% ipython --no-banner

In [1]: import numpy as np

In [2]: np.set_printoptions(precision=2, suppress=True, linewidth=200, legacy="1.25")

In [3]: tidy = lambda a: np.round(a, 2) + 0

In [4]: data = np.array([[0, 5, 0, 0, 0],
   ...:     [-1, 0, 0, 0, 0],
   ...:     [0, 0, 0, 5, 0],
   ...:     [0, 0, 0, 0, 0],
   ...:     [0, 0, -5, 0, 0]])

In [5]: U, s, Vh = np.linalg.svd(data)

In [6]: V = Vh[:(s > 1e-8).sum()]

In [7]: rng = np.random.default_rng(341680)

In [8]: vec = data[1] + 5 * data[2] + rng.integers(2) * np.eye(5)[2]

In [9]: vec
Out[9]: array([-1.,  0.,  0., 25.,  0.])

In [10]: tidy(np.linalg.norm(vec - V.T @ V @ vec))
Out[10]: 0.0

In [11]: np.allclose(V.T @ V @ vec, vec)
Out[11]: True

In [12]: np.diag(V.T @ V)
Out[12]: array([1., 1., 1., 1., 0.])

In [13]: hat = np.triu(np.array([[-2, 1, 1, 2, -2],
    ...:     [2, 1, -1, -2, 2],
    ...:     [-1, -1, 2, -1, 2],
    ...:     [-2, 2, 0, -2, 2],
    ...:     [-1, 2, -2, 0, 0]]), 1) + np.eye(5)

In [14]: M2 = hat @ data @ np.linalg.inv(hat)

In [15]: tidy(np.poly(M2))
Out[15]: array([1., 0., 5., 0., 0., 0.])

In [16]: np.trace(M2), np.trace(data)
Out[16]: (0.0, 0)

In [17]: np.linalg.matrix_rank(M2)
Out[17]: 4

In [18]: tidy(np.linalg.det(M2))
Out[18]: 0.0

In [19]: M2
Out[19]: 
array([[  -1.,    6.,   17.,   36., -120.],
       [  -1.,    1.,   -8.,   -9.,   30.],
       [   0.,    0.,  -10.,   -5.,   30.],
       [   0.,    0.,  -10.,  -10.,   40.],
       [   0.,    0.,   -5.,   -5.,   20.]])

In [20]: np.abs(np.diag(np.linalg.qr(M2)[1])) > 1e-9
Out[20]: array([ True,  True,  True,  True, False])

In [21]: np.linalg.lstsq(M2[:-1].T, M2[-1])[2]
Out[21]: 4

In [22]: tidy(np.trace(np.linalg.pinv(M2) @ M2))
Out[22]: 4.0

In [23]: U, s, Vh = np.linalg.svd(data)

In [24]: np.argmax(s[:-1] / (s[1:] + 1e-6)) + 1
Out[24]: 4

In [25]: M2 = U[:, :4] @ np.diag(s[:4]) @ Vh[:4]

In [26]: np.linalg.matrix_rank(data, rtol=0.05)
Out[26]: 4

In [27]: tidy(np.linalg.norm(data - M2) / np.linalg.norm(data))
Out[27]: 0.0

In [28]: M2
Out[28]: 
array([[ 0.,  5.,  0.,  0.,  0.],
       [-1.,  0.,  0.,  0.,  0.],
       [ 0.,  0.,  0.,  5.,  0.],
       [ 0.,  0.,  0.,  0.,  0.],
       [ 0.,  0., -5.,  0.,  0.]])

In [29]: W1 = np.array([[0, 0, 3, 3], [0, 3, 3, 1], [3, 0, 1, 2], [1, 3, 0, 3], [0, 1, 0, 0]])

In [30]: coef = np.array([5, 2, 4, 4])

In [31]: hid = np.maximum(data @ W1 + coef, 0)

In [32]: (hid > 0).mean(axis=0)
Out[32]: array([0.8, 1. , 0.8, 0.8])

In [33]: np.linalg.matrix_rank(hid)
Out[33]: 4

In [34]: basis = np.array([[2, -5], [-7, 4], [-1, 7], [-2, -5]])

In [35]: W1 @ basis
Out[35]: 
array([[ -9,   6],
       [-26,  28],
       [  1, -18],
       [-25,  -8],
       [ -7,   4]])

In [36]: (hid @ basis).round(6).argmax(axis=1)
Out[36]: array([1, 0, 1, 1, 1])

In [37]: J = np.load("a.npy")

In [38]: J
Out[38]: 
array([[ 5,  5,  9],
       [12,  8, 14],
       [ 5,  5,  9],
       [12,  8, 14],
       [ 0,  2,  4],
       [ 0,  2,  4],
       [12,  8, 14],
       [ 0,  2,  4],
       [12,  8, 14],
       [ 0,  2,  4],
       [ 5,  5,  9],
       [12,  8, 14]])

In [39]: M2 = J + rng.integers(-2, 3, (12, 2)) @ rng.integers(-2, 3, (2, 3))

In [40]: M2
Out[40]: 
array([[ 7,  3,  8],
       [ 9, 12, 14],
       [ 4,  7,  8],
       [ 8, 12, 16],
       [ 0,  6, -2],
       [ 2,  2,  0],
       [12, 12,  8],
       [-4,  6,  6],
       [12,  4, 20],
       [ 2,  0,  3],
       [ 1,  9, 11],
       [12, 12,  8]])

In [41]: M2 - J
Out[41]: 
array([[ 2, -2, -1],
       [-3,  4,  0],
       [-1,  2, -1],
       [-4,  4,  2],
       [ 0,  4, -6],
       [ 2,  0, -4],
       [ 0,  4, -6],
       [-4,  4,  2],
       [ 0, -4,  6],
       [ 2, -2, -1],
       [-4,  4,  2],
       [ 0,  4, -6]])

In [42]: np.abs(M2 - J).sum(axis=1)
Out[42]: array([ 5,  7,  4, 10, 10,  6, 10, 10, 10,  5, 10, 10])

In [43]: np.linalg.matrix_rank(M2 - J, tol=1e-8)
Out[43]: 2

In [44]: vec = np.array([7, 3, 0])

In [45]: rhs = M2 @ vec

In [46]: tidy(np.linalg.pinv(M2) @ M2)
Out[46]: 
array([[1., 0., 0.],
       [0., 1., 0.],
       [0., 0., 1.]])

In [47]: rhs = rhs + 0.1 * rng.normal(size=12)

In [48]: tidy(rhs)
Out[48]: array([ 58.04,  98.95,  49.11,  91.95,  18.13,  20.06, 119.9 ,  -9.99,  96.2 ,  13.95,  33.89, 120.2 ])

In [49]: coef, *_ = np.linalg.lstsq(M2, rhs)

In [50]: tidy(np.linalg.norm(rhs - M2 @ coef))
Out[50]: 0.35

In [51]: coef.round()
Out[51]: array([ 7.,  3., -0.])

In [52]: tidy(coef)
Out[52]: array([7.01, 3.  , 0.  ])

In [53]: feats = np.loadtxt("arr.csv", delimiter=",")

In [54]: tidy(feats)
Out[54]: 
array([[-1.45, -1.15, -1.37, -0.43, -0.68, -0.18, -1.45,  0.74, -0.07, -0.6 ],
       [ 0.77, -0.85, -1.43, -1.72,  0.72, -0.16,  0.88, -0.19,  0.38,  1.08],
       [ 1.84, -0.27, -0.19,  0.67,  0.92,  0.36, -1.49,  1.34,  0.27,  0.07],
       [ 0.19,  1.69, -0.24, -1.1 , -0.37,  0.16, -1.47, -0.64, -1.15,  0.88],
       [ 0.39,  0.22, -1.81,  1.3 , -0.44,  1.48,  0.61, -0.64, -0.77, -0.27],
       [-0.77,  0.73, -0.84,  1.33,  0.51, -1.03, -0.38, -0.4 ,  1.33,  1.41],
       [ 0.19, -1.24,  0.15,  0.75,  0.74, -1.33, -0.27, -0.95, -1.86,  0.29],
       [-0.48,  1.1 , -0.66, -0.36,  1.99, -0.41,  0.17,  0.03, -0.2 , -1.67],
       [ 0.1 ,  0.79, -0.49,  0.21, -0.68, -1.16,  1.05,  2.  , -1.03,  0.38],
       [-1.36, -0.25,  0.54,  0.09,  1.27,  1.5 ,  0.19,  0.87, -0.74,  1.26]])

In [55]: u = np.array([0, 2, 2])

In [56]: tidy(np.convolve(feats[8], u))
Out[56]: array([ 0.  ,  0.19,  1.77,  0.6 , -0.55, -0.93, -3.67, -0.22,  6.09,  1.94, -1.3 ,  0.75])

In [57]: vec = np.array([1, 1, 1, 0, 1, 0, -2, 0, 1, 1])

In [58]: h = np.maximum(feats @ vec, 0)

In [59]: tidy(feats * (h > 1e-9)[:, None])
Out[59]: 
array([[ 0.  ,  0.  ,  0.  ,  0.  ,  0.  ,  0.  ,  0.  ,  0.  ,  0.  ,  0.  ],
       [ 0.  ,  0.  ,  0.  ,  0.  ,  0.  ,  0.  ,  0.  ,  0.  ,  0.  ,  0.  ],
       [ 1.84, -0.27, -0.19,  0.67,  0.92,  0.36, -1.49,  1.34,  0.27,  0.07],
       [ 0.19,  1.69, -0.24, -1.1 , -0.37,  0.16, -1.47, -0.64, -1.15,  0.88],
       [ 0.  ,  0.  ,  0.  ,  0.  ,  0.  ,  0.  ,  0.  ,  0.  ,  0.  ,  0.  ],
       [-0.77,  0.73, -0.84,  1.33,  0.51, -1.03, -0.38, -0.4 ,  1.33,  1.41],
       [ 0.  ,  0.  ,  0.  ,  0.  ,  0.  ,  0.  ,  0.  ,  0.  ,  0.  ,  0.  ],
       [ 0.  ,  0.  ,  0.  ,  0.  ,  0.  ,  0.  ,  0.  ,  0.  ,  0.  ,  0.  ],
       [ 0.  ,  0.  ,  0.  ,  0.  ,  0.  ,  0.  ,  0.  ,  0.  ,  0.  ,  0.  ],
       [-1.36, -0.25,  0.54,  0.09,  1.27,  1.5 ,  0.19,  0.87, -0.74,  1.26]])

In [60]: tidy(np.linalg.norm(feats, "nuc"))
Out[60]: 30.0

In [61]: tidy(np.linalg.norm(feats[2], 1)), tidy(np.linalg.norm(feats[2], np.inf))
Out[61]: (7.42, 1.84)

In [62]: tidy(np.linalg.norm(feats) ** 2 / np.linalg.norm(feats, 2) ** 2)
Out[62]: 10.0

In [63]: tidy(np.linalg.norm(feats[2] - feats[0]))
Out[63]: 4.24

In [64]: X = np.loadtxt("case14.csv", delimiter=",")

In [65]: tidy(X)
Out[65]: 
array([[0.11, 0.22, 0.  , 0.22, 0.  , 0.22, 0.22],
       [0.  , 0.33, 0.11, 0.11, 0.22, 0.22, 0.  ],
       [0.29, 0.  , 0.14, 0.14, 0.29, 0.14, 0.  ],
       [0.11, 0.  , 0.22, 0.22, 0.22, 0.11, 0.11],
       [0.  , 0.29, 0.29, 0.14, 0.29, 0.  , 0.  ],
       [0.14, 0.14, 0.14, 0.14, 0.07, 0.21, 0.14],
       [0.  , 0.18, 0.09, 0.18, 0.09, 0.18, 0.27]])

In [66]: # rows sum to 1

In [67]: [round(float(x), 2) for x in np.linalg.svd(data, compute_uv=False)[:3]]
Out[67]: [5.0, 5.0, 5.0]

In [68]: tidy(np.linalg.norm(data, 2) / np.linalg.norm(data))
Out[68]: 0.57

In [69]: M = np.load("block1.npy")

In [70]: M
Out[70]: 
array([[-3,  1,  2,  2,  2, -1, -2,  0],
       [ 3,  1,  2, -2, -2,  2,  1, -2],
       [ 3,  1,  2, -2, -2,  2,  1, -2],
       [ 1,  3,  1,  1,  2,  0,  2,  2]])

In [71]: # null space of dimension 5

In [72]: tidy(np.linalg.norm(M, 2) / np.linalg.norm(M))
Out[72]: 0.8

In [73]: np.argsort(-np.linalg.norm(M, axis=0).round(6), kind="stable")[:3]
Out[73]: array([0, 4, 2])

In [74]: np.linalg.matrix_rank(M, rtol=0.1)
Out[74]: 3

In [75]: A = np.load("w.npy")

In [76]: A
Out[76]: 
array([[ 0,  0,  0,  0,  0,  0],
       [ 0,  0,  0,  0,  0,  0],
       [ 4, -2,  6, 10,  4, -8],
       [ 4, -2,  6, 10,  4, -8],
       [ 0,  0,  0,  0,  0,  0],
       [ 0,  0,  0,  0,  0,  0]])

In [77]: z = rng.permutation(6)

In [78]: z
Out[78]: array([2, 1, 4, 0, 5, 3])

In [79]: M2 = A[z][:, z]

In [80]: np.allclose(M2, A)
Out[80]: False

In [81]: Xs = J - J.mean(axis=1)
Traceback (most recent call last):
  Cell In[81], line 1
    Xs = J - J.mean(axis=1)
ValueError: operands could not be broadcast together with shapes (12,3) (12,) 


In [82]: Xs = J - J.mean(axis=0)

In [83]: U, s, Vh = np.linalg.svd(Xs, full_matrices=False)

In [84]: tidy(s)
Out[84]: array([25.07,  1.04,  0.  ])

In [85]: tidy(Vh[0] * np.sign(Vh[0, np.abs(Vh[0]).argmax()]))
Out[85]: array([0.72, 0.36, 0.6 ])

In [86]: np.searchsorted(np.cumsum(s ** 2) / (s ** 2).sum(), 0.9) + 1
Out[86]: 1

In [87]: (np.sign(U[:, 0]) == np.sign(U[0, 0])).astype(int)
Out[87]: array([1, 0, 1, 0, 1, 1, 0, 1, 0, 1, 1, 0])

In [88]: m1 = np.loadtxt("test6.csv", delimiter=",")

In [89]: m1
Out[89]: 
array([[0., 0., 1., 0.],
       [0., 0., 0., 1.],
       [1., 0., 0., 0.],
       [0., 1., 0., 0.]])

In [90]: np.argwhere(np.triu(m1))
Out[90]: 
array([[0, 2],
       [1, 3]])

In [91]: m1.sum(axis=0)
Out[91]: array([1., 1., 1., 1.])

In [92]: L = np.diag(m1.sum(axis=1)) - m1

In [93]: round(np.linalg.det(L[1:, 1:]))
Out[93]: 0

In [94]: (np.linalg.eigvalsh(L) < 1e-8).sum()
Out[94]: 2

In [95]: L @ np.ones(4)
Out[95]: array([0., 0., 0., 0.])

In [96]: np.linalg.matrix_rank(L)
Out[96]: 2

In [97]: np.flatnonzero(np.linalg.matrix_power((m1 != 0) + (m1.T != 0) + np.eye(4), 4)[0])
Out[97]: array([0, 2])

In [98]: [round(float(np.linalg.det(m1[:i, :i])), 2) + 0 for i in range(1, 5)]
Out[98]: [0.0, 0.0, 0.0, 1.0]

In [99]: try:
    ...:     np.linalg.cholesky(m1)
    ...: except np.linalg.LinAlgError as e:
    ...:     print("failed:", e)
    ...: 
failed: Matrix is not positive definite

In [100]: np.all(np.linalg.eigvalsh(m1) > 0)
Out[100]: False

In [101]: tidy(np.linalg.matrix_power(X, 2))
Out[101]: 
array([[0.07, 0.17, 0.13, 0.17, 0.13, 0.19, 0.14],
       [0.08, 0.21, 0.17, 0.14, 0.21, 0.15, 0.04],
       [0.11, 0.17, 0.15, 0.18, 0.16, 0.13, 0.1 ],
       [0.12, 0.12, 0.17, 0.17, 0.19, 0.13, 0.1 ],
       [0.1 , 0.18, 0.19, 0.15, 0.26, 0.12, 0.02],
       [0.1 , 0.16, 0.13, 0.17, 0.15, 0.17, 0.12],
       [0.07, 0.16, 0.15, 0.16, 0.17, 0.16, 0.12]])

In [102]: tidy(np.linalg.matrix_power(X, 100))
Out[102]: 
array([[0.09, 0.17, 0.16, 0.16, 0.19, 0.14, 0.08],
       [0.09, 0.17, 0.16, 0.16, 0.19, 0.14, 0.08],
       [0.09, 0.17, 0.16, 0.16, 0.19, 0.14, 0.08],
       [0.09, 0.17, 0.16, 0.16, 0.19, 0.14, 0.08],
       [0.09, 0.17, 0.16, 0.16, 0.19, 0.14, 0.08],
       [0.09, 0.17, 0.16, 0.16, 0.19, 0.14, 0.08],
       [0.09, 0.17, 0.16, 0.16, 0.19, 0.14, 0.08]])

In [103]: tidy(np.sort(np.abs(np.linalg.eigvals(X)))[::-1])
Out[103]: array([1.  , 0.32, 0.21, 0.15, 0.14, 0.14, 0.11])

In [104]: tidy(X.sum(axis=1))
Out[104]: array([1., 1., 1., 1., 1., 1., 1.])

In [105]: p = np.eye(7)[6]

In [106]: for _ in range(5):
     ...:     p = p @ X
     ...:     print(p.round(2))
     ...: 
[0.   0.18 0.09 0.18 0.09 0.18 0.27]
[0.07 0.16 0.15 0.16 0.17 0.16 0.12]
[0.09 0.16 0.16 0.16 0.19 0.15 0.09]
[0.09 0.17 0.16 0.16 0.19 0.15 0.08]
[0.09 0.17 0.16 0.16 0.19 0.15 0.08]
